% python3 -q
>>> import numpy as np
>>> np.set_printoptions(precision=2, suppress=True, linewidth=100)
>>> arr = np.load("x.npy")
>>> arr
array([[  0, -10,  10,  10],
       [  0, -10,  10,  10],
       [  0,   2,  -2,  -2],
       [  0, -10,  10,  10]])
>>> [round(float(x), 2) for x in np.linalg.svd(arr, compute_uv=False)[:3]]
[30.2, 0.0, 0.0]
>>> np.argsort(-np.linalg.norm(arr, axis=0).round(6), kind="stable")[:3]
array([1, 2, 3])
>>> np.linalg.cond(arr) > 100
np.True_
>>> T = np.stack([arr, 3 * arr, arr[::-1]])
>>> np.linalg.matrix_rank(T)
array([1, 1, 1])
>>> np.linalg.det(T)
array([0., 0., 0.])
>>> np.linalg.matrix_rank(T.reshape(3, -1))
np.int64(2)
>>> T.sum(axis=0)
array([[  0, -50,  50,  50],
       [  0, -38,  38,  38],
       [  0,  -2,   2,   2],
       [  0, -50,  50,  50]])
>>> T.shape
(3, 4, 4)
>>> np.linalg.norm(T, axis=(1, 2))
array([30.2, 90.6, 30.2])
>>> rk = np.linalg.matrix_rank(arr)
>>> rk
np.int64(1)
>>> ns = np.linalg.svd(arr)[2][rk:].T
>>> [int(np.linalg.matrix_rank(arr[:i])) for i in range(1, len(arr) + 1)]
[1, 1, 1, 1]
>>> [int(np.linalg.matrix_rank(arr[:, :j + 1])) for j in range(4)]
[0, 1, 1, 1]
>>> [int(np.linalg.matrix_rank(np.delete(arr, i, axis=0))) for i in range(4)]
[1, 1, 1, 1]
>>> ns @ ns.T
array([[ 1.  ,  0.  ,  0.  ,  0.  ],
       [ 0.  ,  0.67,  0.33,  0.33],
       [ 0.  ,  0.33,  0.67, -0.33],
       [ 0.  ,  0.33, -0.33,  0.67]])
>>> ns.shape
(4, 3)
>>> np.allclose(arr @ ns, 0)
True
>>> np.round(np.abs(np.linalg.eigvals(arr)).max(), 2)
np.float64(2.0)
>>> np.round(np.sort(np.abs(np.linalg.eigvals(arr))), 2) + 0
array([0., 0., 0., 2.])
>>> (arr + arr.T) / 2
array([[  0.,  -5.,   5.,   5.],
       [ -5., -10.,   6.,   0.],
       [  5.,   6.,  -2.,   4.],
       [  5.,   0.,   4.,  10.]])
>>> rng = np.random.default_rng(71)
>>> lab = rng.permutation(4)
>>> lab
array([2, 1, 0, 3])
>>> other = arr[lab][:, lab]
>>> other
array([[ -2,   2,   0,  -2],
       [ 10, -10,   0,  10],
       [ 10, -10,   0,  10],
       [ 10, -10,   0,  10]])
>>> np.round(np.linalg.det(other), 2), round(float(np.linalg.det(arr[lab])), 2)
(np.float64(0.0), 0.0)
>>> np.allclose(other, arr)
False
>>> np.round(np.sort(np.abs(np.linalg.eigvals(other))), 2) + 0
array([0., 0., 0., 2.])
>>> X = np.loadtxt("arr.csv", delimiter=",")
>>> X.round(2) + 0
array([[  2.18,  -5.44,  -8.69,  12.31],
       [  2.25,  -3.23,  -4.22,   7.58],
       [  2.24,  -2.7 ,  -3.15,   6.45],
       [  2.19,  -1.95,  -1.72,   4.92],
       [  2.14,  -1.61,  -1.08,   4.22],
       [  2.03,  -1.1 ,  -0.17,   3.21],
       [  1.95,  -0.87,   0.21,   2.74],
       [  0.74,  -0.02,   0.7 ,   0.65],
       [ -0.06,   0.  ,  -0.06,  -0.06],
       [ -0.71,   0.01,  -0.69,  -0.84],
       [ -1.6 ,   0.1 ,  -1.41,  -2.33],
       [ -3.93,   0.96,  -2.01,  -8.76],
       [ -4.69,   1.46,  -1.77, -11.63],
       [ -6.09,   2.67,  -0.75, -17.95],
       [ -6.66,   3.28,  -0.11, -20.91],
       [ -9.97,   7.94,   5.92, -41.76]])
>>> lab = X[:, 3] > np.median(X[:, 3])
>>> u = X[lab].mean(axis=0) - X[~lab].mean(axis=0)
>>> round(float((((X - X.mean(axis=0)) @ u > 0) == lab).mean()), 2)
0.81
>>> np.argsort(-np.abs(u).round(6), kind="stable")
array([3, 0, 1, 2])
>>> np.allclose(X[:-1].T @ np.linalg.lstsq(X[:-1].T, X[-1])[0], X[-1])
True
